$ python3 -q
>>> import numpy as np
>>> from numpy import linalg as LA
>>> np.set_printoptions(precision=3, suppress=True, linewidth=140, sign=" ")
>>> K = np.load("a.npy")
>>> K
array([[ 2.,  1., -2., -2.,  0.],
       [-2.,  0., -1., -2.,  0.],
       [ 2.,  1.,  1., -1.,  0.],
       [-2.,  2.,  0., -2.,  0.],
       [ 0.,  0.,  0.,  0.,  0.]])
>>> # splits into 2 blocks
>>> K @ K
array([[ 2., -4., -7.,  0.,  0.],
       [-2., -7.,  3.,  9.,  0.],
       [ 6.,  1., -4., -5.,  0.],
       [-4., -6.,  2.,  4.,  0.],
       [ 0.,  0.,  0.,  0.,  0.]])
>>> np.sort(LA.eigvals(K).real)
array([-1.243, -1.243,  0.   ,  1.743,  1.743])
>>> (K != 0).astype(int)
array([[ 1,  1,  1,  1,  0],
       [ 1,  0,  1,  1,  0],
       [ 1,  1,  1,  1,  0],
       [ 1,  1,  0,  1,  0],
       [ 0,  0,  0,  0,  0]])
>>> x0 = np.array([2, 1, 1, 1, 2])
>>> np.einsum("ij,j->i", K, x0)
array([ 1., -7.,  5., -4.,  0.])
>>> K @ np.eye(5)[0]
array([ 2., -2.,  2., -2.,  0.])
>>> K @ x0
array([ 1., -7.,  5., -4.,  0.])
>>> K @ np.ones(5)
array([-1., -5.,  3., -2.,  0.])
>>> (K @ x0).argmax()
np.int64(2)
>>> np.sign((K @ x0).round(6))
array([ 1., -1.,  1., -1.,  0.])
>>> mat = np.array([[3, -3, -4, -3, 0], [-9, -2, -3, 5, 7], [-3, 4, 5, 9, -2]])
>>> mat[:, 1] = -2 * mat[:, 4]
>>> mat
array([[  3,   0,  -4,  -3,   0],
       [ -9, -14,  -3,   5,   7],
       [ -3,   4,   5,   9,  -2]])
>>> B = np.array([[8, 0, 3], [2, 5, 1], [5, 7, 3], [1, 0, 2], [5, 9, 8]])
>>> np.einsum("ik,kj->ji", mat, B)
array([[  1, -75,   8],
       [-28, -28,  37],
       [ -9,  16,  12]])
>>> np.einsum("ij,ij->i", mat, mat)
array([  34,  360,  135])
>>> np.vstack([mat, B.T]).shape
(6, 5)
>>> Uu, sig, VT = LA.svd(mat, full_matrices=False)
>>> sig
array([ 19.053,  12.645,   2.464])
>>> sig / sig[0]
array([ 1.   ,  0.664,  0.129])
>>> np.cumsum(sig ** 2) / np.sum(sig ** 2)
array([ 0.686,  0.989,  1.   ])
>>> (sig > 1e-8).sum()
np.int64(3)
>>> np.round(Uu.T @ mat @ VT.T, 3) + 0
array([[ 19.053,   0.   ,   0.   ],
       [  0.   ,  12.645,   0.   ],
       [  0.   ,   0.   ,   2.464]])
>>> B = np.array([[-1, 2], [-1, -3]])
>>> Z = np.kron(B, mat)
>>> Z
array([[ -3,   0,   4,   3,   0,   6,   0,  -8,  -6,   0],
       [  9,  14,   3,  -5,  -7, -18, -28,  -6,  10,  14],
       [  3,  -4,  -5,  -9,   2,  -6,   8,  10,  18,  -4],
       [ -3,   0,   4,   3,   0,  -9,   0,  12,   9,   0],
       [  9,  14,   3,  -5,  -7,  27,  42,   9, -15, -21],
       [  3,  -4,  -5,  -9,   2,   9, -12, -15, -27,   6]])
>>> round(float(LA.norm(Z, 2)), 3), round(LA.norm(B, 2) * LA.norm(mat, 2), 3)
(68.935, np.float64(68.935))
>>> LA.norm(mat, axis=1).argmax()
np.int64(1)
>>> round(float(LA.norm(mat[1] - mat[0])), 3)
21.307
>>> np.round(LA.norm(mat) ** 2 / LA.norm(mat, 2) ** 2, 3)
np.float64(1.457)
>>> round(LA.norm(mat, "nuc"), 3)
np.float64(34.163)
>>> mat[1] @ mat[0]
np.int64(-30)
>>> round(LA.norm(mat, 2), 3)
np.float64(19.053)
>>> LA.norm(mat, axis=1)
array([  5.831,  18.974,  11.619])
>>> G = mat.T @ mat
>>> LA.matrix_rank(G)
np.int64(3)
>>> np.diag(G)
array([  99,  212,   50,  115,   53])
>>> np.trace(G), (mat ** 2).sum()
(np.int64(529), np.int64(529))
>>> np.allclose(G, G.T)
True
>>> LA.svd(mat, compute_uv=False) ** 2
array([ 363.021,  159.907,    6.073])
>>> m1 = np.loadtxt("test19.csv", delimiter=",")
>>> m1
array([[ 6.,  1., -5.],
       [ 8., -1., -5.],
       [ 8.,  2., -8.]])
>>> np.round(LA.eigvals(m1).sum().real, 3)
np.float64(-3.0)
>>> np.poly(m1)
array([  1.,   3.,  -4., -12.])
>>> LA.eigvals(m1)
array([ 2., -2., -3.])
>>> round(LA.det(m1[::-1]), 3)
np.float64(-12.0)
>>> x0 = np.array([1, 5, -3])
>>> h = np.maximum(m1 @ x0, 0)
>>> np.maximum(m1 @ x0, 0) - np.maximum(-m1 @ x0, 0)
array([ 26.,  18.,  42.])
>>> np.flatnonzero(h > 1e-9)
array([ 0,  1,  2])
>>> m1.T @ h
array([ 636.,   92., -556.])
>>> m1 * (h > 1e-9)[:, None]
array([[ 6.,  1., -5.],
       [ 8., -1., -5.],
       [ 8.,  2., -8.]])
>>> np.maximum(m1 @ (3 * x0), 0)
array([  78.,   54.,  126.])
>>> h
array([ 26.,  18.,  42.])
>>> G = m1.T @ m1
>>> LA.svd(m1, compute_uv=False) ** 2
array([ 276.939,    6.987,    0.074])
>>> np.trace(G), (m1 ** 2).sum()
(np.float64(284.0), np.float64(284.0))
>>> LA.matrix_rank(G)
np.int64(3)
>>> O, _ = LA.qr(np.array([[-0.2, 0.4], [-0.3, 0.0]]))
>>> vals = np.array([-4, 4])
>>> J = O @ np.diag(vals) @ O.T
>>> J
array([[ 1.538, -3.692],
       [-3.692, -1.538]])
>>> # equal to its transpose
>>> B = mat[0, 0] * mat[1:] - np.outer(mat[1:, 0], mat[0])
>>> B
array([[  0, -42, -45, -12,  21],
       [  0,  12,   3,  18,  -6]])
>>> np.flatnonzero(~B.round(6).any(axis=1))
array([], dtype=int64)
>>> mat[:, 0] / mat[0, 0]
array([ 1., -3., -1.])
>>> rng = np.random.default_rng(7551)
>>> idx = rng.permutation(2)
>>> idx
array([ 0,  1])
>>> B = J[idx][:, idx]
>>> round(float(LA.det(B)), 3), np.round(LA.det(J[idx]), 3)
(-16.0, np.float64(-16.0))
>>> vals, V = LA.eigh(J)
>>> LA.svd(J, compute_uv=False)
array([ 4.,  4.])
>>> np.abs(V[:, -1])
array([ 0.832,  0.555])
>>> O, V = LA.qr(J[:, :1])[0], LA.qr(J[:, 1:])[0]
>>> sig = LA.svd(O.T @ V, compute_uv=False)
>>> sig.round(3) + 0
array([ 0.])
>>> (sig > 0.9).sum()
np.int64(0)
>>> M = np.load("arr.npy")
>>> M
array([[ 0,  0,  4,  5],
       [ 0,  0,  2,  4],
       [-4, -5,  0,  0],
       [-2, -4,  0,  0]])
>>> LA.cond(M) > 100
np.False_
>>> round(np.log10(LA.cond(M)))
1
>>> [round(float(x), 3) for x in LA.svd(M, compute_uv=False)[:3]]
[7.772, 7.772, 0.772]
>>> A = np.load("run10.npy")
>>> A
array([[ 0.1  , -0.1  ,  0.388],
       [-1.5  ,  2.1  , -4.039],
       [ 0.2  , -1.2  ,  1.341],
       [-0.1  , -1.   , -0.154],
       [-1.2  , -0.5  , -3.851],
       [-0.2  ,  1.4  , -0.974],
       [-1.7  , -0.7  , -4.958],
       [ 1.   , -0.5  ,  3.064],
       [ 0.7  ,  1.5  ,  2.2  ],
       [ 0.1  , -1.9  ,  0.224],
       [ 1.2  ,  1.4  ,  3.719],
       [ 2.2  , -1.2  ,  6.029],
       [-0.1  ,  0.7  , -0.548],
       [-0.7  , -1.9  , -2.235],
       [ 0.9  ,  1.1  ,  3.21 ],
       [ 0.7  ,  1.3  ,  1.941],
       [-0.4  , -1.2  , -1.846],
       [ 0.4  ,  0.8  ,  1.502],
       [-0.7  , -0.4  , -1.757],
       [ 1.1  , -1.8  ,  3.59 ]])
>>> G = np.cov(A, rowvar=False)
>>> np.argsort(-A.std(axis=0).round(6), kind="stable")
array([ 2,  1,  0])
>>> A.std(axis=0)
array([ 0.951,  1.252,  2.844])
>>> np.polyfit(A[:, 0], A[:, 1], 1)
array([ 0.004, -0.105])
>>> np.argwhere(np.triu(np.abs(np.corrcoef(A.T)) > 0.8, 1))
array([[ 0,  2]])
>>> G.shape
(3, 3)
>>> E = np.load("m.npy")
>>> E
array([[-3.,  0.,  0.,  0.,  0.,  0.],
       [ 0.,  6.,  6.,  9.,  9.,  6.],
       [ 0.,  6.,  1.,  6.,  6.,  4.],
       [ 0.,  9.,  6.,  6.,  9.,  6.],
       [ 0.,  9.,  6.,  9.,  6.,  6.],
       [ 0.,  6.,  4.,  6.,  6.,  1.]])
>>> # equal to its transpose
>>> vals, V = LA.eigh(E)
>>> np.unique(vals.round(6) + 0, return_counts=True)[1]
array([ 5,  1])
>>> V @ np.diag(vals) @ V.T
array([[-3.,  0.,  0.,  0.,  0.,  0.],
       [ 0.,  6.,  6.,  9.,  9.,  6.],
       [ 0.,  6.,  1.,  6.,  6.,  4.],
       [ 0.,  9.,  6.,  6.,  9.,  6.],
       [ 0.,  9.,  6.,  9.,  6.,  6.],
       [ 0.,  6.,  4.,  6.,  6.,  1.]])
>>> LA.svd(E, compute_uv=False)
array([ 32.,   3.,   3.,   3.,   3.,   3.])
>>> LA.eigvalsh(E + -3 * np.eye(6))
array([-6., -6., -6., -6., -6., 29.])
>>> np.abs(V[:, -1])
array([ 0.   ,  0.507,  0.338,  0.507,  0.507,  0.338])
>>> x0 = np.array([3, 1, 2, 2, 2, 0])
>>> y = E @ x0
>>> y
array([-9., 54., 32., 51., 51., 38.])
>>> np.round(LA.solve(E, 2 * y), 3) + 0
array([ 6.,  2.,  4.,  4.,  4.,  0.])
>>> np.round(LA.solve(E.T, E[4]), 3) + 0
array([ 0.,  0.,  0.,  0.,  1.,  0.])
>>> np.round(LA.solve(E, E[:, 3]), 3) + 0
array([ 0.,  0.,  0.,  1.,  0.,  0.])
>>> np.round(LA.solve(E, y), 3) + 0
array([ 3.,  1.,  2.,  2.,  2.,  0.])
>>> np.round(LA.solve(E, y + E[:, 2]), 3) + 0
array([ 3.,  1.,  3.,  2.,  2.,  0.])
>>> O, V = LA.qr(E[:, :2])[0], LA.qr(E[:, 2:])[0]
>>> sig = LA.svd(O.T @ V, compute_uv=False)
>>> sig.round(3) + 0
array([ 0.977,  0.   ])
>>> round(LA.norm(O @ O.T - V @ V.T, 2), 3)
np.float64(1.0)
>>> np.degrees(np.arccos(sig.clip(0, 1)))
array([ 12.211,  90.   ])
>>> G = E.T @ E
>>> np.trace(G), (E ** 2).sum()
(np.float64(1069.0), np.float64(1069.0))
>>> LA.svd(E, compute_uv=False) ** 2
array([ 1024.,     9.,     9.,     9.,     9.,     9.])
>>> LA.eigvalsh(G)[::-1]
array([ 1024.,     9.,     9.,     9.,     9.,     9.])
>>> (E @ E.T).shape
(6, 6)
>>> G
array([[   9.,    0.,    0.,    0.,    0.,    0.],
       [   0.,  270.,  174.,  261.,  261.,  174.],
       [   0.,  174.,  125.,  174.,  174.,  116.],
       [   0.,  261.,  174.,  270.,  261.,  174.],
       [   0.,  261.,  174.,  261.,  270.,  174.],
       [   0.,  174.,  116.,  174.,  174.,  125.]])
>>> feats = np.load("block19.npy")
>>> feats
array([[ 0,  5],
       [ 5,  0]])
>>> [round(float(LA.det(feats[:i, :i])), 2) + 0 for i in range(1, 3)]
[0.0, -25.0]
>>> round(float(LA.eigvalsh(feats).min()), 3)
-5.0
